% ipython --no-banner

In [1]: import numpy as np

In [2]: from numpy import linalg as LA

In [3]: np.set_printoptions(suppress=True, linewidth=100)

In [4]: rd = lambda a: np.round(a, 2) + 0

In [5]: M = np.load("w.npy")

In [6]: rd(M)
Out[6]: 
array([[ 0.65,  0.3 , -0.36,  0.07],
       [ 0.3 ,  0.59,  0.12, -0.37],
       [-0.36,  0.12,  0.39, -0.3 ],
       [ 0.07, -0.37, -0.3 ,  0.37]])

In [7]: U, sv, Vh = LA.svd(M)

In [8]: vecs = Vh[:(sv > 1e-8).sum()]

In [9]: rng = np.random.default_rng(5046)

In [10]: vec = M[3] + -3 * M[2] + rng.integers(2) * np.eye(4)[3]

In [11]: rd(vec)
Out[11]: array([ 1.16, -0.74, -1.48,  1.27])

In [12]: rd(LA.norm(vec - vecs.T @ vecs @ vec))
Out[12]: np.float64(0.0)

In [13]: rd(np.diag(vecs.T @ vecs))
Out[13]: array([0.65, 0.59, 0.39, 0.37])

In [14]: LA.matrix_rank(np.vstack([M, vec]))
Out[14]: np.int64(2)

In [15]: np.allclose(vecs.T @ vecs @ vec, vec)
Out[15]: True

In [16]: rk = LA.matrix_rank(M)

In [17]: rk
Out[17]: np.int64(2)

In [18]: null = LA.svd(M)[2][rk:].T

In [19]: LA.matrix_rank(M.T @ M), LA.matrix_rank(M @ M.T)
Out[19]: (np.int64(2), np.int64(2))

In [20]: [int(LA.matrix_rank(M[:, :j + 1])) for j in range(4)]
Out[20]: [1, 2, 2, 2]

In [21]: rd(M @ null)
Out[21]: 
array([[0., 0.],
       [0., 0.],
       [0., 0.],
       [0., 0.]])

In [22]: rd(null @ null.T)
Out[22]: 
array([[ 0.35, -0.3 ,  0.36, -0.07],
       [-0.3 ,  0.41, -0.12,  0.37],
       [ 0.36, -0.12,  0.61,  0.3 ],
       [-0.07,  0.37,  0.3 ,  0.63]])

In [23]: np.allclose(M @ null, 0)
Out[23]: True

In [24]: np.abs(np.diag(LA.qr(M)[1])) > 1e-9
Out[24]: array([ True,  True, False, False])

In [25]: np.allclose(M[:-1].T @ LA.lstsq(M[:-1].T, M[-1])[0], M[-1])
Out[25]: True

In [26]: np.unique(M.round(6), axis=0).shape
Out[26]: (4, 4)

In [27]: J = np.load("run19.npy")

In [28]: J
Out[28]: 
array([[ 0.7 ,  0.7 , -2.8 , -0.3 ,  0.6 ],
       [-0.6 , -0.7 , -0.8 ,  0.3 ,  0.4 ],
       [ 0.1 , -1.9 , -1.2 , -0.7 ,  0.8 ],
       [-2.  ,  0.2 , -0.1 , -0.8 , -0.2 ],
       [ 0.7 ,  0.58, -3.05, -0.23,  0.78],
       [ 0.8 ,  1.1 , -0.4 ,  0.2 ,  0.6 ]])

In [29]: A2 = np.c_[J[:, :3] @ np.array([[0, 2, 1], [2, 1, 0], [2, 1, 0]]), np.array([1, 1, 2, 1, 1, 0])]

In [30]: rd(A2)
Out[30]: 
array([[-4.2 , -0.7 ,  0.7 ,  1.  ],
       [-3.  , -2.7 , -0.6 ,  1.  ],
       [-6.2 , -2.9 ,  0.1 ,  2.  ],
       [ 0.2 , -3.9 , -2.  ,  1.  ],
       [-4.94, -1.07,  0.7 ,  1.  ],
       [ 1.4 ,  2.3 ,  0.8 ,  0.  ]])

In [31]: LA.matrix_rank(A2)
Out[31]: np.int64(3)

In [32]: LA.matrix_rank(np.c_[J, A2])
Out[32]: np.int64(6)

In [33]: rd(LA.norm(LA.qr(J)[0].T @ A2, axis=0) ** 2 / ((A2 ** 2).sum(axis=0) + 1e-12))
Out[33]: array([1., 1., 1., 1.])

In [34]: vec = np.array([1, 3, 2, 1])

In [35]: LA.norm(A2 @ vec) <= LA.norm(A2, 2) * LA.norm(vec) + 1e-9
Out[35]: np.True_

In [36]: rd(A2 * vec)
Out[36]: 
array([[ -4.2 ,  -2.1 ,   1.4 ,   1.  ],
       [ -3.  ,  -8.1 ,  -1.2 ,   1.  ],
       [ -6.2 ,  -8.7 ,   0.2 ,   2.  ],
       [  0.2 , -11.7 ,  -4.  ,   1.  ],
       [ -4.94,  -3.21,   1.4 ,   1.  ],
       [  1.4 ,   6.9 ,   1.6 ,   0.  ]])

In [37]: rd((A2 * vec).sum(axis=1))
Out[37]: array([ -3.9 , -11.3 , -12.7 , -14.5 ,  -5.75,   9.9 ])

In [38]: rd(A2 @ vec)
Out[38]: array([ -3.9 , -11.3 , -12.7 , -14.5 ,  -5.75,   9.9 ])

In [39]: rd(A2 @ np.ones(4))
Out[39]: array([-3.2 , -5.3 , -7.  , -4.7 , -4.31,  4.5 ])

In [40]: rd(A2 @ (2 * vec))
Out[40]: array([ -7.8, -22.6, -25.4, -29. , -11.5,  19.8])

In [41]: rd(np.einsum("ij,j->i", A2, vec))
Out[41]: array([ -3.9 , -11.3 , -12.7 , -14.5 ,  -5.75,   9.9 ])
